$ python -q
>>> import numpy as np
>>> from numpy import linalg as LA
>>> np.set_printoptions(precision=2, suppress=True, linewidth=120)
>>> out = np.array([[1, 1], [1, -1]])
>>> rng = np.random.default_rng(99)
>>> F = np.kron(out, np.kron(out, out))[rng.permutation(8)][:3]
>>> print(F)
[[ 1  1  1  1  1  1  1  1]
 [ 1 -1 -1  1  1 -1 -1  1]
 [ 1  1  1  1 -1 -1 -1 -1]]
>>> # column 2 repeats column 1
>>> f, g = F[1], F[2]
>>> print(f @ f)
8
>>> pr = (f @ g) / (f @ f) * f
>>> print(np.outer(f, g))
[[ 1  1  1  1 -1 -1 -1 -1]
 [-1 -1 -1 -1  1  1  1  1]
 [-1 -1 -1 -1  1  1  1  1]
 [ 1  1  1  1 -1 -1 -1 -1]
 [ 1  1  1  1 -1 -1 -1 -1]
 [-1 -1 -1 -1  1  1  1  1]
 [-1 -1 -1 -1  1  1  1  1]
 [ 1  1  1  1 -1 -1 -1 -1]]
>>> print(LA.matrix_rank(np.outer(f, g)))
1
>>> print(np.round(LA.norm(f + g) ** 2 + LA.norm(f - g) ** 2, 2))
32.0
>>> print(g - pr)
[ 1.  1.  1.  1. -1. -1. -1. -1.]
>>> out = F / LA.norm(F, axis=1, keepdims=True)
>>> cov = out @ out.T
>>> print(np.argwhere(np.triu(np.abs(cov) > 0.95, 1)))
[]
>>> print((np.abs(cov) > 0.9).astype(int))
[[1 0 0]
 [0 1 0]
 [0 0 1]]
>>> T = np.stack([F, 3 * F, F[::-1]])
>>> print(T.shape)
(3, 3, 8)
>>> print(np.einsum("bij,cij->bc", T, T))
[[ 24  72   8]
 [ 72 216  24]
 [  8  24  24]]
>>> W = np.array([[-1, 0, 0, -2],
...     [2, 0, 3, 1],
...     [1, -3, 2, 0],
...     [3, 3, 2, -3],
...     [0, -1, 0, 2],
...     [0, 0, 3, -1],
...     [1, 1, 2, 3],
...     [1, 1, -2, -3]])
>>> c = np.array([1, -3, -3, 3])
>>> act = np.maximum(F @ W + c, 0)
>>> print(LA.matrix_rank(act))
3
>>> print(act)
[[8 0 7 0]
 [0 2 0 0]
 [4 0 1 0]]
>>> Z = np.array([[-1, -2, 0], [1, 2, 1], [2, 2, 1], [0, 2, 2]])
>>> print(W @ Z)
[[  1  -2  -4]
 [  4   4   5]
 [  0  -4  -1]
 [  4  -2  -1]
 [ -1   2   3]
 [  6   4   1]
 [  4  10   9]
 [ -4 -10  -7]]
>>> print(act @ Z)
[[ 6 -2  7]
 [ 2  4  2]
 [-2 -6  1]]
